$ python -q
>>> import numpy as np
>>> import numpy.linalg as la
>>> np.set_printoptions(precision=2, suppress=True, linewidth=160)
>>> tidy = lambda a: np.round(a, 2) + 0
>>> K = np.load("block8.npy")
>>> K
array([[-1,  7, -5],
       [-1,  8, -5],
       [ 4, -3, 20]])
>>> rk = la.matrix_rank(K)
>>> rk
np.int64(2)
>>> N = la.svd(K)[2][rk:].T
>>> [int(la.matrix_rank(np.delete(K, i, axis=0))) for i in range(3)]
[2, 2, 2]
>>> N.shape
(3, 1)
>>> tidy(N @ N.T)
array([[ 0.96,  0.  , -0.19],
       [ 0.  ,  0.  ,  0.  ],
       [-0.19,  0.  ,  0.04]])
>>> np.allclose(K @ N, 0)
True
>>> tidy(la.det(K.T))
np.float64(0.0)
>>> np.einsum("ii->", K)
np.int64(27)
>>> tidy(la.det(2 * K)), tidy(la.det(K))
(np.float64(0.0), np.float64(0.0))
>>> tidy(np.poly(K))
array([  1., -27., 144.,   0.])
>>> data = np.array([[-0.6, 0.99, -0.99],
...     [-0.16, 0.51, -0.56],
...     [-0.16, 0.51, -0.56],
...     [0.1, -0.34, 0.38],
...     [-0.06, 0.21, -0.24],
...     [-0.1, 0.34, -0.38],
...     [-0.1, 0.34, -0.38],
...     [-0.08, 0.27, -0.31],
...     [-0.06, 0.21, -0.24],
...     [0.0, 0.0, 0.0],
...     [0.2, -0.6, 0.66],
...     [0.27, -0.75, 0.81],
...     [0.31, -0.81, 0.86],
...     [0.04, -0.14, 0.16],
...     [0.1, -0.34, 0.38],
...     [-0.04, 0.14, -0.16],
...     [0.18, -0.56, 0.62],
...     [0.22, -0.65, 0.71],
...     [-0.16, 0.51, -0.56],
...     [0.0, 0.0, 0.0]])
>>> la.cond(data) > 100
np.True_
>>> tidy(np.abs(la.svd(data)[2][-1]))
array([0.23, 0.75, 0.62])
>>> np.argsort(-la.norm(data, axis=0).round(6), kind="stable")[:3]
array([2, 1, 0])
>>> tidy(la.norm(data, 2) / la.norm(data))
np.float64(1.0)
>>> out = np.c_[data[:, :1] @ np.array([[3]]), np.array([3, 0, 0, 3, 1, 0, 1, 1, 1, 0, 3, 1, 3, 2, 1, 3, 0, 2, 0, 3])]
>>> tidy(out)
array([[-1.8 ,  3.  ],
       [-0.48,  0.  ],
       [-0.48,  0.  ],
       [ 0.3 ,  3.  ],
       [-0.18,  1.  ],
       [-0.3 ,  0.  ],
       [-0.3 ,  1.  ],
       [-0.24,  1.  ],
       [-0.18,  1.  ],
       [ 0.  ,  0.  ],
       [ 0.6 ,  3.  ],
       [ 0.81,  1.  ],
       [ 0.93,  3.  ],
       [ 0.12,  2.  ],
       [ 0.3 ,  1.  ],
       [-0.12,  3.  ],
       [ 0.54,  0.  ],
       [ 0.66,  2.  ],
       [-0.48,  0.  ],
       [ 0.  ,  3.  ]])
>>> tidy(la.norm(la.qr(data)[0].T @ out, axis=0) ** 2 / ((out ** 2).sum(axis=0) + 1e-12))
array([1.  , 0.35])
>>> la.matrix_rank(np.c_[data, out])
np.int64(4)
>>> tidy(la.lstsq(data, out[:, 0])[0])
array([3., 0., 0.])
>>> labels = data[:, 0] > np.median(data[:, 0])
>>> f = data[labels].mean(axis=0) - data[~labels].mean(axis=0)
>>> (((data - data.mean(axis=0)) @ f > 0) == labels).mean()
np.float64(0.9)
>>> W0 = np.loadtxt("sample19.csv", delimiter=",")
>>> W0
array([[ 0.44, -6.83, -0.85],
       [ 5.12, -1.53, -2.22],
       [ 7.89,  2.65,  0.12],
       [ 6.5 , -5.71, -2.61],
       [-6.75,  3.81,  1.62],
       [-1.88,  1.69, -1.21],
       [-2.4 ,  3.48,  1.  ],
       [-0.04, -6.02, -2.5 ],
       [ 1.11, -1.1 ,  0.39],
       [ 3.58, -6.94, -2.4 ],
       [ 1.56, -2.62,  6.29],
       [-2.09,  1.05, -0.08],
       [-3.76,  1.65,  2.1 ],
       [-2.1 ,  4.33,  0.9 ],
       [ 3.16,  1.36,  2.02],
       [-6.19,  1.33,  8.07],
       [-6.21,  0.47, -6.42],
       [ 2.38,  1.97,  7.61],
       [-1.27, -4.67,  5.84],
       [ 4.48,  1.23,  0.04],
       [-1.63, -2.66,  2.95],
       [ 0.87, -0.17, -0.48],
       [ 0.62,  2.16,  3.41],
       [-1.11,  6.32, 11.04],
       [ 0.78,  1.78,  0.29],
       [ 6.62, -1.62,  3.07],
       [-4.52,  2.33, -4.02]])
>>> out = np.c_[W0[:, :2] @ np.array([[1, -1], [3, -1]]), np.array([-3, -2, -1, -1, -3, -1, 0, -1, 1, 0, -3, 3, 1, 3, -1, -3, 3, 2, 2, -3, 0, 2, 0, -3, 2, 1, 1])]
>>> tidy(out)
array([[-20.05,   6.39,  -3.  ],
       [  0.53,  -3.59,  -2.  ],
       [ 15.84, -10.54,  -1.  ],
       [-10.63,  -0.79,  -1.  ],
       [  4.68,   2.94,  -3.  ],
       [  3.19,   0.19,  -1.  ],
       [  8.04,  -1.08,   0.  ],
       [-18.1 ,   6.06,  -1.  ],
       [ -2.19,  -0.01,   1.  ],
       [-17.24,   3.36,   0.  ],
       [ -6.3 ,   1.06,  -3.  ],
       [  1.06,   1.04,   3.  ],
       [  1.19,   2.11,   1.  ],
       [ 10.89,  -2.23,   3.  ],
       [  7.24,  -4.52,  -1.  ],
       [ -2.2 ,   4.86,  -3.  ],
       [ -4.8 ,   5.74,   3.  ],
       [  8.29,  -4.35,   2.  ],
       [-15.28,   5.94,   2.  ],
       [  8.17,  -5.71,  -3.  ],
       [ -9.61,   4.29,   0.  ],
       [  0.36,  -0.7 ,   2.  ],
       [  7.1 ,  -2.78,   0.  ],
       [ 17.85,  -5.21,  -3.  ],
       [  6.12,  -2.56,   2.  ],
       [  1.76,  -5.  ,   1.  ],
       [  2.47,   2.19,   1.  ]])
>>> tidy(la.norm(out - W0 @ la.lstsq(W0, out)[0], axis=0))
array([0.  , 0.  , 9.91])
>>> la.matrix_rank(out)
np.int64(3)
>>> tidy(la.lstsq(W0, out[:, 0])[0])
array([1., 3., 0.])
>>> tidy(la.norm(la.qr(W0)[0].T @ out, axis=0) ** 2 / ((out ** 2).sum(axis=0) + 1e-12))
array([1.  , 1.  , 0.11])
>>> la.matrix_rank(np.c_[W0, out])
np.int64(4)
>>> hat = W0 @ la.solve(W0.T @ W0, W0.T)
>>> tidy(hat @ W0[:, 0])
array([ 0.44,  5.12,  7.89,  6.5 , -6.75, -1.88, -2.4 , -0.04,  1.11,  3.58,  1.56, -2.09, -3.76, -2.1 ,  3.16, -6.19, -6.21,  2.38, -1.27,  4.48, -1.63,
        0.87,  0.62, -1.11,  0.78,  6.62, -4.52])
>>> np.allclose(hat @ hat, hat)
True
>>> W1 = np.array([[-2, 2, -2, 3], [3, -1, 1, -3], [-1, 2, 3, 3]])
>>> beta = np.array([-1, 0, 0, 1])
>>> H = np.maximum(data @ W1 + beta, 0)
>>> (H > 0).mean(axis=0)
array([0.35, 0.4 , 0.4 , 0.5 ])
>>> (H > 0).astype(int)
array([[1, 0, 0, 0],
       [1, 0, 0, 0],
       [1, 0, 0, 0],
       [0, 1, 1, 1],
       [0, 0, 0, 0],
       [1, 0, 0, 0],
       [1, 0, 0, 0],
       [1, 0, 0, 0],
       [0, 0, 0, 0],
       [0, 0, 0, 1],
       [0, 1, 1, 1],
       [0, 1, 1, 1],
       [0, 1, 1, 1],
       [0, 1, 1, 1],
       [0, 1, 1, 1],
       [0, 0, 0, 0],
       [0, 1, 1, 1],
       [0, 1, 1, 1],
       [1, 0, 0, 0],
       [0, 0, 0, 1]])
>>> Z = np.array([[-8, 5], [1, 2], [0, -9], [0, -3]])
>>> W1 @ Z
array([[ 18,   3],
       [-25,  13],
       [ 10, -37]])
>>> X = np.load("data.npy")
>>> X
array([[0, 2, 0, 2],
       [0, 2, 0, 2],
       [0, 2, 0, 2],
       [0, 2, 0, 2]])
>>> # column 2 repeats column 0
>>> la.matrix_rank(X, rtol=0.1)
np.int64(1)
>>> [round(float(x), 2) for x in la.svd(X, compute_uv=False)[:3]]
[5.66, 0.0, 0.0]
>>> la.cond(X) > 100
np.True_
>>> tidy(la.norm(X, 2) / la.norm(X))
np.float64(1.0)
>>> U, sv, VT = la.svd(X)
>>> tidy(sv)
array([5.66, 0.  , 0.  , 0.  ])
>>> out = U[:, :1] @ np.diag(sv[:1]) @ VT[:1]
>>> tidy(np.abs(X - out).max())
np.float64(0.0)
>>> la.matrix_rank(X, rtol=0.05)
np.int64(1)
>>> tidy(la.norm(X - out) / la.norm(X))
np.float64(0.0)
>>> la.matrix_power(X, 2)
array([[0, 8, 0, 8],
       [0, 8, 0, 8],
       [0, 8, 0, 8],
       [0, 8, 0, 8]])
>>> np.trace(X)
np.int64(4)
>>> (X - X.T) / 2
array([[ 0.,  1.,  0.,  1.],
       [-1.,  0., -1.,  0.],
       [ 0.,  1.,  0.,  1.],
       [-1.,  0., -1.,  0.]])
>>> la.determinant(X)
Traceback (most recent call last):
  File "<python-input-65>", line 1, in <module>
    la.determinant(X)
    ^^^^^^^^^^^^^^
AttributeError: module 'numpy.linalg' has no attribute 'determinant'
>>> (X + X.T) / 2
array([[0., 1., 0., 1.],
       [1., 2., 1., 2.],
       [0., 1., 0., 1.],
       [1., 2., 1., 2.]])
>>> tidy(np.abs(la.eigvals(X)).max())
np.float64(4.0)
